$ ipython --no-banner

In [1]: import numpy as np

In [2]: import numpy.linalg as la

In [3]: np.set_printoptions(suppress=True, linewidth=120)

In [4]: def tidy(a):
   ...:     return np.round(a, 1) + 0
   ...: 

In [5]: mat = np.load("mat.npy")

In [6]: tidy(mat)
Out[6]: 
array([[-0.2,  0.4, -0.1,  0. , -0.2, -0.4, -0.7, -0.2, -0.3, -0.2],
       [-0.4,  0. , -0.2,  0.4,  0.2, -0.5,  0.5, -0.2, -0.2, -0.2],
       [-0.2, -0.1,  0. , -0.4, -0.5,  0.2,  0.2, -0.7,  0. , -0.2],
       [-0.3,  0.1,  0.2, -0.4, -0.2,  0. ,  0.2,  0.5, -0.6,  0.1],
       [-0.5, -0.4,  0.2,  0.5, -0.2,  0.4, -0.3,  0.1,  0. , -0.1],
       [ 0. , -0.7, -0.1, -0.2, -0.1, -0.6, -0.2,  0.2,  0.2,  0.1],
       [-0.1, -0.3,  0.2, -0.3,  0.7,  0.1, -0.3, -0.4, -0.4,  0.1],
       [ 0.5, -0.2,  0.5,  0.3, -0.3, -0.1,  0.1, -0.2, -0.4,  0.1],
       [ 0.4, -0.3, -0.6,  0.1,  0. ,  0.3,  0. ,  0.1, -0.4, -0.5],
       [-0.1,  0. , -0.5,  0.2, -0.2,  0.1, -0.1, -0.1, -0.2,  0.8]])

In [7]: Uu, sigma = la.svd(mat)
ValueError: too many values to unpack (expected 2)


In [8]: Uu, sigma, Vt = la.svd(mat, full_matrices=False)

In [9]: Uu.shape, sigma.shape, Vt.shape
Out[9]: ((10, 10), (10,), (10, 10))

In [10]: (sigma > 1e-8).sum()
Out[10]: np.int64(10)

In [11]: tidy(sigma)
Out[11]: array([1., 1., 1., 1., 1., 1., 1., 1., 1., 1.])

In [12]: tidy(la.svd(mat, compute_uv=False))
Out[12]: array([1., 1., 1., 1., 1., 1., 1., 1., 1., 1.])

In [13]: tidy(mat.mean(axis=0))
Out[13]: array([-0.1, -0.2,  0. ,  0. , -0.1,  0. ,  0. , -0.1, -0.2,  0. ])

In [14]: tidy(np.abs(mat).max())
Out[14]: np.float64(0.8)

In [15]: tidy(la.norm(mat))
Out[15]: np.float64(3.2)

In [16]: tidy(mat.sum(axis=0))
Out[16]: array([-0.9, -1.5, -0.4,  0.3, -0.8, -0.5, -0.5, -0.7, -2.2,  0.1])

In [17]: tidy(np.diff(mat, axis=0))
Out[17]: 
array([[-0.2, -0.4, -0.1,  0.4,  0.5, -0.1,  1.2,  0. ,  0. ,  0. ],
       [ 0.2, -0.1,  0.1, -0.8, -0.8,  0.6, -0.3, -0.5,  0.3,  0. ],
       [-0.1,  0.2,  0.2,  0. ,  0.3, -0.1,  0. ,  1.2, -0.6,  0.3],
       [-0.2, -0.4,  0.1,  0.9,  0.1,  0.4, -0.5, -0.4,  0.6, -0.2],
       [ 0.5, -0.3, -0.4, -0.7,  0. , -1. ,  0.1,  0.1,  0.1,  0.2],
       [-0.1,  0.4,  0.3, -0.1,  0.8,  0.7, -0.1, -0.6, -0.5,  0. ],
       [ 0.6,  0.1,  0.4,  0.6, -0.9, -0.3,  0.3,  0.2, -0.1,  0. ],
       [-0.1, -0.1, -1.1, -0.2,  0.2,  0.4, -0.1,  0.3,  0. , -0.6],
       [-0.4,  0.2,  0.1,  0.1, -0.1, -0.1,  0. , -0.2,  0.2,  1.3]])

In [18]: np.zeros(10, 10)
TypeError: Cannot interpret '10' as a data type


In [19]: mat.shape
Out[19]: (10, 10)

In [20]: np.count_nonzero(mat)
Out[20]: np.int64(99)

In [21]: la.matrix_rank(mat)
Out[21]: np.int64(10)

In [22]: arr = np.load("test8.npy")

In [23]: arr
Out[23]: 
array([[ 14.1,  -6. ,  -8.1,  -7.3,   4.4,   4.3,  -5. ],
       [-30.4,  -5.9,   1.9,   6.7,  -5.4,   0.4,  -4.7],
       [ 12.4,  -5.3,  -6.8,  -7.3,   3.6,   6. ,  -4.6],
       [  2. ,  12.9,   8.2,  -9. ,  -7.7,  -5.5,  -9.8],
       [  1.7,  13. ,   8.9, -10.3,  -8.1,  -8.6,  -9.1],
       [  2.4,  12.5,   9.5, -10.4,  -8.8,  -8.3,  -9.2],
       [  1.6,  13.4,   9.1,  -9.5,  -8.1,  -7.1,  -7.8],
       [  1.6,  13.5,   7.2, -11. ,  -7.5,  -8.6,  -7.6],
       [  1.8,  13.9,   8.7,  -9.1,  -7.9,  -7.6,  -7.5],
       [ 13.2,  -4.3,  -7.1,  -7.1,   3. ,   2.4,  -4.1],
       [ 15.8,  -4.3,  -8. ,  -6.1,   4.2,   3.2,  -5.5],
       [ 14. ,  -5.1,  -6.3,  -6. ,   4.3,   2.1,  -6. ],
       [ 14.3,  -4.4,  -7.4,  -5.9,   4.7,   4.4,  -5.7],
       [ 12.8,  -4. ,  -7.2,  -5.8,   5. ,   5.8,  -5.7],
       [ 15.1,  -7.5,  -6.3,  -5.3,   3.8,   3.3,  -4.7],
       [ 15.5,  -4.8,  -7.8,  -5.3,   3.6,   4.6,  -6.4],
       [-31.5,  -3. ,   2. ,   7.7,  -2.1,   2.1,  -3.1],
       [-29.3,  -5.2,   1. ,   7.9,  -3. ,   0.1,  -6.6],
       [ 14.5,  -6.3,  -6.5,  -7.6,   4.3,   3.5,  -5.4],
       [  3.3,  12.6,   9.8, -10.4,  -7.4,  -7. ,  -8.2],
       [  2.6,  11.2,   9.3, -12.4,  -7.2,  -7.2,  -7.4],
       [ 14.4,  -4.6,  -6. ,  -7.4,   5.9,   3.8,  -5.1],
       [-29.9,  -2.1,   3.7,   8.8,  -2.8,   0.7,  -4.9],
       [-29.3,  -4.3,   0.9,   8.3,  -2.2,  -0.4,  -6.3],
       [ 13.8,  -4.7,  -6.2,  -5.7,   3.9,   3.4,  -5.6],
       [ 13.3,  -7.3,  -5.8,  -5.4,   2.2,   4.9,  -4.2],
       [-31.5,  -5. ,   2.1,   8.4,  -2.1,   0. ,  -5.7],
       [ 12.6,  -4.5,  -6.7,  -7.8,   4.8,   4.2,  -4.6],
       [-31.9,  -2.9,   2.3,   8.5,  -4.9,   0.4,  -4.4],
       [-30.8,  -2.8,   0.3,   7.2,  -3.2,   1.3,  -4.3]])

In [24]: B = np.c_[arr[:, :3] @ np.array([[0, 1, -3], [-1, 3, 1], [0, -3, 2]]), np.array([-2, -4, 3, 0, 2, -3, -4, -5, 4, -5, -5, 4, -5, 1, -3, 5, 2, -1, 0, 5, 5, -1, -1, 4, 3, -1, 5, -5, -4, 2])]

In [25]: tidy(B)
Out[25]: 
array([[  6. ,  20.4, -64.5,  -2. ],
       [  5.9, -53.8,  89.1,  -4. ],
       [  5.3,  16.9, -56.1,   3. ],
       [-12.9,  16.1,  23.3,   0. ],
       [-13. ,  14. ,  25.7,   2. ],
       [-12.5,  11.4,  24.3,  -3. ],
       [-13.4,  14.5,  26.8,  -4. ],
       [-13.5,  20.5,  23.1,  -5. ],
       [-13.9,  17.4,  25.9,   4. ],
       [  4.3,  21.6, -58.1,  -5. ],
       [  4.3,  26.9, -67.7,  -5. ],
       [  5.1,  17.6, -59.7,   4. ],
       [  4.4,  23.3, -62.1,  -5. ],
       [  4. ,  22.4, -56.8,   1. ],
       [  7.5,  11.5, -65.4,  -3. ],
       [  4.8,  24.5, -66.9,   5. ],
       [  3. , -46.5,  95.5,   2. ],
       [  5.2, -47.9,  84.7,  -1. ],
       [  6.3,  15.1, -62.8,   0. ],
       [-12.6,  11.7,  22.3,   5. ],
       [-11.2,   8.3,  22. ,   5. ],
       [  4.6,  18.6, -59.8,  -1. ],
       [  2.1, -47.3,  95. ,  -1. ],
       [  4.3, -44.9,  85.4,   4. ],
       [  4.7,  18.3, -58.5,   3. ],
       [  7.3,   8.8, -58.8,  -1. ],
       [  5. , -52.8,  93.7,   5. ],
       [  4.5,  19.2, -55.7,  -5. ],
       [  2.9, -47.5,  97.4,  -4. ],
       [  2.8, -40.1,  90.2,   2. ]])

In [26]: tidy(la.lstsq(arr, B[:, 0])[0])
Out[26]: array([ 0., -1.,  0.,  0.,  0.,  0.,  0.])

In [27]: tidy(la.norm(la.qr(arr)[0].T @ B, axis=0) ** 2 / ((B ** 2).sum(axis=0) + 1e-12))
Out[27]: array([1. , 1. , 1. , 0.2])

In [28]: la.matrix_rank(B)
Out[28]: np.int64(4)
